$ python3 -q
>>> import numpy as np
>>> np.set_printoptions(precision=2, suppress=True, linewidth=120)
>>> tidy = lambda a: np.round(a, 2) + 0
>>> mat = np.loadtxt("w.csv", delimiter=",")
>>> print(mat)
[[-0.65 -0.75 -1.67]
 [ 0.31 -3.28  0.16]
 [ 1.04 -3.97 -2.44]
 [-0.71  1.69 -0.06]
 [-0.71  2.82 -1.23]
 [-0.23 -1.58 -1.66]
 [ 0.45 -4.44  0.8 ]
 [-0.71  2.86  0.12]
 [-0.17 -0.84 -0.26]
 [ 0.68  1.48  0.79]
 [-0.56 -1.72 -2.04]
 [ 0.34  2.79  1.65]
 [-0.31  1.44  1.14]
 [ 1.38 -4.03  0.22]
 [-0.56 -0.02 -1.88]
 [ 2.3  -5.75  0.57]
 [-0.64  4.01 -0.09]
 [-0.91  1.24 -2.17]
 [ 0.11 -1.67  0.24]
 [-0.42 -2.1   2.55]
 [-1.01 -0.7   0.37]
 [-0.8   0.91 -0.02]]
>>> proj = mat @ np.linalg.solve(mat.T @ mat, mat.T)
>>> print(np.linalg.matrix_rank(np.eye(22) - proj))
19
>>> tidy(np.linalg.eigvalsh(proj))
array([0., 0., 0., 0., 0., 0., 0., 0., 0., 0., 0., 0., 0., 0., 0., 0., 0., 0., 0., 1., 1., 1.])
>>> tidy(np.trace(proj))
np.float64(3.0)
>>> cen = (mat - mat.mean(axis=0)) / mat.std(axis=0)
>>> tidy(cen.std(axis=0))
array([1., 1., 1.])
>>> beta = np.linalg.lstsq(np.delete(cen, 2, axis=1), cen[:, 2])[0]
>>> tidy(beta)
array([0.41, 0.29])
>>> print(tidy(1 - np.var(cen[:, 2] - np.delete(cen, 2, axis=1) @ beta)))
0.09
>>> out = np.array([[2, -2, 1], [1, -1, 0], [1, 0, 1]])
>>> np.einsum("ij->j", mat)
array([ -1.78, -11.61,  -4.91])
>>> print(np.linalg.matrix_rank(mat @ out))
3
>>> np.linalg.matrix_rank(np.vstack([mat, out.T]))
np.int64(3)
>>> np.vstack([mat, out.T]).shape
(25, 3)
>>> cen = mat - mat.mean(axis=0)
>>> left, sv, Vh = np.linalg.svd(cen, full_matrices=False)
>>> np.linalg.matrix_rank(cen)
np.int64(3)
>>> tidy(cen.mean(axis=0))
array([0., 0., 0.])
>>> F = np.load("case16.npy")
>>> F
array([[6., 5.],
       [5., 6.]])
>>> # symmetric, so the eigenvalues are real
>>> Q, vecs = np.linalg.qr(mat[:, :2])[0], np.linalg.qr(mat[:, 2:])[0]
>>> sv = np.linalg.svd(Q.T @ vecs, compute_uv=False)
>>> tidy(sv)
array([0.34])
>>> print((sv > 0.9).sum())
0
>>> E = np.array([[1, 9, 1, 9], [0, 4, 6, 3], [0, 0, 0, 3], [0, 0, 0, 8]])
>>> # looks like rank 3
>>> E.ravel(order="F")
array([1, 0, 0, 0, 9, 4, 0, 0, 1, 6, 0, 0, 9, 3, 3, 8])
>>> t3 = E.reshape(4, 2, -1)
>>> t3.transpose(1, 0, 2)
array([[[1, 9],
        [0, 4],
        [0, 0],
        [0, 0]],

       [[1, 9],
        [6, 3],
        [0, 3],
        [0, 8]]])
>>> np.swapaxes(t3, 1, 2)[2]
array([[0, 0],
       [0, 3]])
>>> print(np.einsum("ihd,jhd->hij", t3, t3).shape)
(2, 4, 4)
>>> tidy(np.trace(np.linalg.pinv(E) @ E))
np.float64(3.0)
>>> tidy(E @ np.linalg.pinv(E) @ E)
array([[1., 9., 1., 9.],
       [0., 4., 6., 3.],
       [0., 0., 0., 3.],
       [0., 0., 0., 8.]])
>>> np.unique(E.round(6), axis=0).shape
(4, 4)
>>> np.abs(np.diag(np.linalg.qr(E)[1])) > 1e-9
array([ True,  True, False,  True])
>>> np.allclose(E[:-1].T @ np.linalg.lstsq(E[:-1].T, E[-1])[0], E[-1])
True
>>> x = np.array([-1, 0, 3])
>>> h1 = np.maximum(mat @ x, 0)
>>> tidy(h1)
array([0.  , 0.17, 0.  , 0.53, 0.  , 0.  , 1.95, 1.07, 0.  , 1.69, 0.  , 4.61, 3.73, 0.  , 0.  , 0.  , 0.37, 0.  ,
       0.61, 8.07, 2.12, 0.74])
>>> np.flatnonzero(h1 > 1e-9)
array([ 1,  3,  6,  7,  9, 11, 12, 16, 18, 19, 20, 21])
>>> tidy(np.maximum(mat @ (3 * x), 0))
array([ 0.  ,  0.51,  0.  ,  1.59,  0.  ,  0.  ,  5.85,  3.21,  0.  ,  5.07,  0.  , 13.83, 11.19,  0.  ,  0.  ,  0.  ,
        1.11,  0.  ,  1.83, 24.21,  6.36,  2.22])
>>> left, sv, Vh = np.linalg.svd(E)
>>> vecs = Vh[:(sv > 1e-8).sum()]
>>> rng = np.random.default_rng(59624)
>>> x = E[1] + 2 * E[0] + rng.integers(2) * np.eye(4)[3]
>>> x
array([ 2., 22.,  8., 21.])
>>> tidy(np.diag(vecs.T @ vecs))
array([0.02, 0.99, 0.99, 1.  ])
>>> tidy(vecs.T @ vecs)
array([[ 0.02,  0.12, -0.08,  0.  ],
       [ 0.12,  0.99,  0.01,  0.  ],
       [-0.08,  0.01,  0.99,  0.  ],
       [ 0.  ,  0.  ,  0.  ,  1.  ]])
>>> np.allclose(vecs.T @ vecs @ x, x)
True
>>> print(np.linalg.matrix_rank(np.vstack([E, x])))
3
>>> [round(float(x), 2) for x in np.linalg.svd(E, compute_uv=False)[:3]]
[15.42, 6.42, 4.36]
>>> np.linalg.cond(E) > 100
np.True_
>>> out = np.array([[3, -3], [0, 4]])
>>> cent = np.array([[1, 2], [1, 2]])
>>> data = np.kron(out, cent)
>>> data
array([[ 3,  6, -3, -6],
       [ 3,  6, -3, -6],
       [ 0,  0,  4,  8],
       [ 0,  0,  4,  8]])
>>> # rank 2
>>> np.einsum("ii->", data)
np.int64(21)
>>> tidy(np.linalg.det(data[::-1]))
np.float64(0.0)
>>> tidy(np.linalg.det(data.T))
np.float64(0.0)
>>> np.einsum("ij,ji->", data, data)
np.int64(225)
>>> J = (rng.random((4, 4)) < 0.3) + np.eye(4)
>>> J /= J.sum(axis=1, keepdims=True)
>>> tidy(J)
array([[0.33, 0.  , 0.33, 0.33],
       [0.25, 0.5 , 0.  , 0.25],
       [0.5 , 0.  , 0.5 , 0.  ],
       [0.  , 0.5 , 0.  , 0.5 ]])
>>> r0, v = J[2], J[1]
>>> tidy(r0 @ v)
np.float64(0.12)
>>> r0 @ r0
np.float64(0.5)
>>> pr = (r0 @ v) / (r0 @ r0) * r0
>>> tidy(v - pr)
array([ 0.12,  0.5 , -0.12,  0.25])
>>> print((v - pr) @ r0)
0.0
>>> tidy(pr)
array([0.12, 0.  , 0.12, 0.  ])
>>> X = np.loadtxt("sample5.csv", delimiter=",")
>>> tidy(X)
array([[ 1.  ,  0.  ,  0.  ,  0.  ],
       [ 0.  ,  0.97,  0.  ,  0.26],
       [ 0.  ,  0.  ,  1.  ,  0.  ],
       [ 0.  , -0.26,  0.  ,  0.97]])
>>> # keeps lengths
>>> def softmax(z):
...     e = np.exp(z - z.max(axis=-1, keepdims=True))
...     return e / e.sum(axis=-1, keepdims=True)
... 
>>> print(softmax(X).sum(axis=1))
[1. 1. 1. 1.]
>>> tidy(softmax(X[3]))
array([0.19, 0.14, 0.19, 0.49])
>>> att = X @ X.T / np.sqrt(4)
>>> tidy(softmax(att)[3] @ X)
array([0.22, 0.12, 0.22, 0.4 ])
>>> tidy(softmax(att + np.triu(np.full(att.shape, -np.inf), 1)))
array([[1.  , 0.  , 0.  , 0.  ],
       [0.38, 0.62, 0.  , 0.  ],
       [0.27, 0.27, 0.45, 0.  ],
       [0.22, 0.22, 0.22, 0.35]])
>>> t = np.radians(72)
>>> Rm = np.eye(4)
>>> Rm[2, 2] = Rm[3, 3] = np.cos(t)
>>> Rm[2, 3], Rm[3, 2] = -np.sin(t), np.sin(t)
>>> tidy(Rm)
array([[ 1.  ,  0.  ,  0.  ,  0.  ],
       [ 0.  ,  1.  ,  0.  ,  0.  ],
       [ 0.  ,  0.  ,  0.31, -0.95],
       [ 0.  ,  0.  ,  0.95,  0.31]])
>>> out = X @ Rm.T
>>> tidy(np.linalg.det(Rm)), tidy(np.trace(Rm))
(np.float64(1.0), np.float64(2.62))
>>> tidy(np.abs(out - X).max(axis=0))
array([0.  , 0.  , 0.92, 0.95])
>>> np.allclose(np.linalg.norm(X, axis=1), np.linalg.norm(out, axis=1))
True
>>> x = np.array([6, 5, 7, 5])
>>> target = Rm @ x
>>> beta, lr = np.zeros(4), 1 / np.linalg.norm(Rm, 2) ** 2
>>> for i in range(25):
...     beta -= lr * Rm.T @ (Rm @ beta - target)
...     if i % 5 == 0: print(i, round(np.linalg.norm(Rm @ beta - target), 2))
... 
0 0.0
5 0.0
10 0.0
15 0.0
20 0.0
>>> tidy(np.linalg.cond(Rm))
np.float64(1.0)
>>> tidy(beta)
array([6., 5., 7., 5.])
>>> x = np.array([0, 1, 2, 1])
>>> print(tidy(X.T @ (X @ x)))
[0. 1. 2. 1.]
>>> print([p for p in range(1, 25) if np.allclose(np.linalg.matrix_power(X, p), np.eye(4))])
[24]
>>> tidy(np.sort(np.abs(np.degrees(np.angle(np.linalg.eigvals(X))))))
array([ 0.,  0., 15., 15.])
>>> tidy(np.abs(np.linalg.eigvals(X)))
array([1., 1., 1., 1.])
>>> tidy(np.linalg.det(X))
np.float64(1.0)
>>> w1 = np.array([[0, -2], [-1, -1], [5, -4], [3, 4]])
>>> beta = np.array([3, 5])
>>> act = np.maximum(X @ w1 + beta, 0)
>>> np.linalg.matrix_rank(act)
np.int64(2)
>>> cent = np.array([[0, -1], [1, 1]])
>>> (act @ cent).round(6).argmax(axis=1)
array([0, 0, 0, 0])
>>> A = np.array([[-0.1, 1.3, 1.1],
...     [0.0, -0.6, -1.8],
...     [1.0, 1.2, -2.2],
...     [-1.1, 0.2, -1.6],
...     [2.6, -0.6, 0.2],
...     [0.4, -0.4, 0.3],
...     [-0.2, -1.0, 0.5],
...     [-1.7, 1.3, 0.8],
...     [0.3, -0.5, 1.2],
...     [-1.8, -0.1, 0.6],
...     [-0.6, -0.2, 0.9],
...     [-1.5, 0.3, 1.4],
...     [-2.1, 3.6, 1.5]])
>>> cent = A[[9, 11]].astype(float)
>>> for _ in range(5):
...     z = np.linalg.norm(A[:, None] - cent, axis=-1).argmin(axis=1)
...     cent = np.array([A[z == j].mean(axis=0) for j in range(2)])
... 
>>> print(z)
[1 0 0 0 0 0 0 1 1 1 1 1 1]
>>> tidy(cent)
array([[ 0.45, -0.2 , -0.77],
       [-1.07,  0.81,  1.07]])
>>> np.bincount(z)
array([6, 7])
>>> print(tidy(softmax(A[7] + -1)))
[0.03 0.6  0.37]
>>> tidy(softmax(A).sum(axis=1))
array([1., 1., 1., 1., 1., 1., 1., 1., 1., 1., 1., 1., 1.])
>>> tidy(softmax(10 * A[7]))
array([0.  , 0.99, 0.01])
>>> att = A @ A.T / np.sqrt(3)
>>> tidy(softmax(att)[7] @ A)
array([-1.97,  3.09,  1.38])
>>> print(softmax(att).round(6).argmax(axis=1))
[12  1  2  3  4  4  6 12  8 12 11 12 12]
>>> gram = np.cov(A, rowvar=False)
>>> tidy(np.corrcoef(A[:, 0], A[:, 1])[0, 1])
np.float64(-0.46)
>>> gram.shape
(3, 3)
>>> cen = A - A.mean(axis=0)
>>> left, sv, Vh = np.linalg.svd(cen, full_matrices=False)
>>> tidy(sv)
array([5.74, 3.91, 3.16])
>>> np.linalg.matrix_rank(cen)
np.int64(3)
>>> tidy(cen.mean(axis=0))
array([0., 0., 0.])
>>> print(np.abs(left[:, 0]).argmax())
12
>>> print(tidy(Vh[0] * np.sign(Vh[0, np.abs(Vh[0]).argmax()])))
[ 0.68 -0.55 -0.48]
>>> tidy((sv ** 2).sum() ** 2 / (sv ** 4).sum())
np.float64(2.39)
>>> print(tidy(sv ** 2 / (sv ** 2).sum()))
[0.57 0.26 0.17]
>>> (np.sign(left[:, 0]) == np.sign(left[0, 0])).astype(int)
array([1, 0, 0, 0, 0, 0, 0, 1, 0, 1, 1, 1, 1])
>>> np.abs(Vh[0]).argmax()
np.int64(0)
